>>> import numpy as np
>>> np.set_printoptions(precision=2, suppress=True, linewidth=160)
>>> rd = lambda a: np.round(a, 2) + 0
>>> W0 = np.load("case11.npy")
>>> print(W0)
[[ 2  1  5 -4  1 -1]
 [ 1  8  2  4 -8  3]
 [ 5  2  8  0  0  5]
 [-4  4  0  0 -4 -9]
 [ 1 -8  0 -4  8  1]
 [-1  3  5 -9  1  6]]
>>> w, evecs = np.linalg.eigh(W0)
>>> vec = np.array([2, -1, 1, 2, 3, 0])
>>> print(rd(vec @ W0 @ vec / (vec @ vec)), rd(w[0]), rd(w[-1]))
3.79 -10.25 18.18
>>> print(rd(np.linalg.eigvalsh(W0[1:, 1:])))
[-8.37 -0.28  5.22 15.36 18.07]
>>> print(np.abs(W0).sum(axis=1).max(), rd(np.abs(w).max()))
26 18.18
>>> print(rd(np.linalg.eigvalsh(W0).min()))
-10.25
>>> try:
...     np.linalg.cholesky(W0)
... except np.linalg.LinAlgError as e:
...     print(repr(e))
... 
LinAlgError('Matrix is not positive definite')
>>> data = np.loadtxt("mat.csv", delimiter=",")
>>> print(data)
[[-2.94 -0.59]
 [-0.59  2.94]]
>>> vec = np.array([-6, -4])
>>> y = data @ vec
>>> print(rd(y))
[20.   -8.22]
>>> print(rd(np.linalg.solve(data, data[:, 1])))
[0. 1.]
>>> print(rd(np.linalg.solve(data, y + data[:, 0])))
[-5. -4.]
>>> print(rd(np.linalg.solve(data, y)))
[-6. -4.]
>>> r0 = np.array([1, 3, 2, -1, 3])
>>> F = -1 * np.eye(5) + np.outer(r0, r0)
>>> print(F)
[[ 0.  3.  2. -1.  3.]
 [ 3.  8.  6. -3.  9.]
 [ 2.  6.  3. -2.  6.]
 [-1. -3. -2.  0. -3.]
 [ 3.  9.  6. -3.  8.]]
>>> # symmetric, so the eigenvalues are real
>>> vec = np.array([-3, 2, 3, 0, 0])
>>> h = np.maximum(F @ vec, 0)
>>> print(np.flatnonzero(h > 1e-9))
[0 1 2 4]
>>> print(rd(np.tanh(F @ vec)))
[ 1.  1.  1. -1.  1.]
>>> Uu, sig, vt = np.linalg.svd(F, full_matrices=False)
>>> print(rd(sig))
[23.  1.  1.  1.  1.]
>>> print((sig > 1e-8).sum())
5
>>> print(rd(np.sqrt((sig ** 2).sum())), rd(np.linalg.norm(F)))
23.09 23.09
>>> print(rd(Uu.T @ F @ vt.T))
[[23.  0.  0.  0.  0.]
 [ 0.  1.  0.  0.  0.]
 [ 0.  0.  1.  0.  0.]
 [ 0.  0.  0.  1.  0.]
 [ 0.  0.  0.  0.  1.]]
>>> print(rd(vt @ vt.T))
[[1. 0. 0. 0. 0.]
 [0. 1. 0. 0. 0.]
 [0. 0. 1. 0. 0.]
 [0. 0. 0. 1. 0.]
 [0. 0. 0. 0. 1.]]
>>> P = np.triu(np.array([[7, -1, 3, 6, -9],
...     [-5, 7, -5, 2, 3],
...     [-3, -4, -1, -6, 4],
...     [-3, 8, -1, -5, 7],
...     [-4, 8, -7, -4, 2]]), 1) + np.eye(5)
>>> M2 = P @ F @ np.linalg.inv(P)
>>> print(rd(np.poly(M2)))
[   1.  -19.  -86. -134.  -91.  -23.]
>>> print(rd(np.linalg.det(M2)))
23.0
>>> print(np.linalg.matrix_rank(M2))
5
>>> J = np.load("block8.npy")
>>> print(J)
[[ 9.34  5.24 10.32  1.27 20.26]
 [ 9.62  5.13  9.66 -0.05 21.05]
 [10.06  6.22  9.78  0.45 21.66]
 [11.7   7.11 10.87  0.11 20.26]
 [11.25  7.12 10.19  1.26 19.46]
 [ 9.92  2.52  9.31 -1.22 20.11]
 [10.39  5.5  10.66 -0.09 19.96]
 [ 8.75  3.88 10.59  0.05 19.07]
 [10.29  5.53  9.2   1.22 18.84]
 [10.72  4.79 10.72  0.34 19.18]
 [11.71  5.86 10.49 -1.63 19.43]
 [ 9.55  7.07 12.1   0.02 18.03]]
>>> Q, evecs = np.linalg.qr(J[:, :4])[0], np.linalg.qr(J[:, 4:])[0]
>>> sig = np.linalg.svd(Q.T @ evecs, compute_uv=False)
>>> print(rd(np.degrees(np.arccos(sig.clip(0, 1)))))
[4.3]
>>> mat = np.loadtxt("m.csv", delimiter=",")
>>> print(mat)
[[ 0.51  2.16  0.7 ]
 [ 0.85  1.36  1.16]
 [ 0.69  2.14  0.91]
 [ 0.47  1.67  0.98]
 [-0.3   1.97  0.73]
 [ 1.26  1.84  0.03]
 [ 0.97  1.98  1.19]
 [ 0.61  2.    0.75]
 [ 1.5   1.75  1.39]
 [-0.38  1.94  2.12]
 [-0.46  1.98  2.19]
 [ 0.33  2.44  2.18]
 [-0.22  2.18  2.53]
 [-0.08  2.23  2.02]
 [-0.15  1.73  2.54]
 [ 0.01  1.22  2.23]
 [-0.48  1.68  2.17]
 [ 0.24  1.99  2.04]
 [ 0.   -0.23  0.32]
 [ 0.2  -0.23  1.01]
 [ 0.23 -0.13  0.69]
 [-0.58  0.23  0.81]
 [-0.28 -0.07  0.72]
 [-0.25  0.13  1.31]
 [ 0.26  0.25  1.02]
 [ 0.16  0.38  0.59]
 [ 0.14 -0.11  0.85]]
>>> d = np.linalg.norm(mat[:, None] - mat[None], axis=-1)
>>> print(np.flatnonzero(d[4] < d.mean() / 2))
[4]
>>> print(d.shape)
(27, 27)
>>> print((d + 1e9 * np.eye(27)).round(6).argmin(axis=1))
[ 7  3  7  7  0  7  2  0  6 10  9 17 14 17 12 14  9 13 20 26 26 22 21 24 26 24 20]
>>> print(d.mean(axis=1).argmax())
5
>>> print(d[4].round(6).argsort(kind="stable")[:4])
[4 0 3 7]
>>> print(np.unravel_index(d.round(6).argmax(), d.shape))
(np.int64(12), np.int64(18))
>>> print(rd(d[:5, :5]))
[[0.   0.98 0.28 0.57 0.83]
 [0.98 0.   0.83 0.52 1.37]
 [0.28 0.83 0.   0.52 1.02]
 [0.57 0.52 0.52 0.   0.86]
 [0.83 1.37 1.02 0.86 0.  ]]
>>> X = np.load("out9.npy")
>>> print(X)
[[ 1.11  0.66  0.97 -0.9   0.49]
 [-0.3  -0.67  0.86 -0.58 -0.53]
 [-5.43 -3.67 -4.11 -0.7  -3.58]
 [-1.03 -0.72 -1.14 -1.42 -1.8 ]
 [-3.63 -2.46 -2.22 -2.1  -2.59]
 [ 1.04  1.66 -0.24 -1.55  2.29]
 [ 2.42  2.03  1.08 -0.28  2.98]
 [-2.14 -0.76 -1.24 -2.89 -3.86]
 [ 0.86  1.4   0.8  -2.92  0.55]
 [ 3.4   2.31  2.5   1.79  2.18]
 [ 0.95  0.79  0.41  0.18  0.77]
 [ 0.14  0.21  0.28 -0.73  0.59]
 [ 4.12  2.15  3.07  2.94  1.81]
 [-1.54 -1.13 -1.16  0.77 -1.43]
 [-0.78 -0.56  0.11 -0.52  0.  ]
 [ 1.21  1.57  0.45 -2.01  1.83]
 [ 0.39 -0.12  0.48  1.18  0.56]]
>>> M2 = np.c_[X[:, :3] @ np.array([[8, 8, 4], [-8, -4, 6], [8, 2, 4]]), np.array([1, 2, -2, -3, 1, 0, -3, -2, -2, -1, 0, -3, -1, -2, 1, -2, 0])]
>>> print(rd(M2))
[[ 11.36   8.18  12.28   1.  ]
 [  9.84   2.    -1.78   2.  ]
 [-46.96 -36.98 -60.18  -2.  ]
 [-11.6   -7.64 -13.    -3.  ]
 [-27.12 -23.64 -38.16   1.  ]
 [ -6.88   1.2   13.16   0.  ]
 [ 11.76  13.4   26.18  -3.  ]
 [-20.96 -16.56 -18.08  -2.  ]
 [  2.08   2.88  15.04  -2.  ]
 [ 28.72  22.96  37.46  -1.  ]
 [  4.56   5.26  10.18   0.  ]
 [  1.68   0.84   2.94  -3.  ]
 [ 40.32  30.5   41.66  -1.  ]
 [-12.56 -10.12 -17.58  -2.  ]
 [ -0.88  -3.78  -6.04   1.  ]
 [  0.72   4.3   16.06  -2.  ]
 [  7.92   4.56   2.76   0.  ]]
>>> print(np.linalg.matrix_rank(np.c_[X, M2]))
6
>>> print(rd(np.linalg.norm(np.linalg.qr(X)[0].T @ M2, axis=0) ** 2 / ((M2 ** 2).sum(axis=0) + 1e-12)))
[1.   1.   1.   0.34]
>>> print(rd(np.linalg.norm(M2 - X @ np.linalg.lstsq(X, M2)[0], axis=0)))
[0.   0.   0.   6.08]
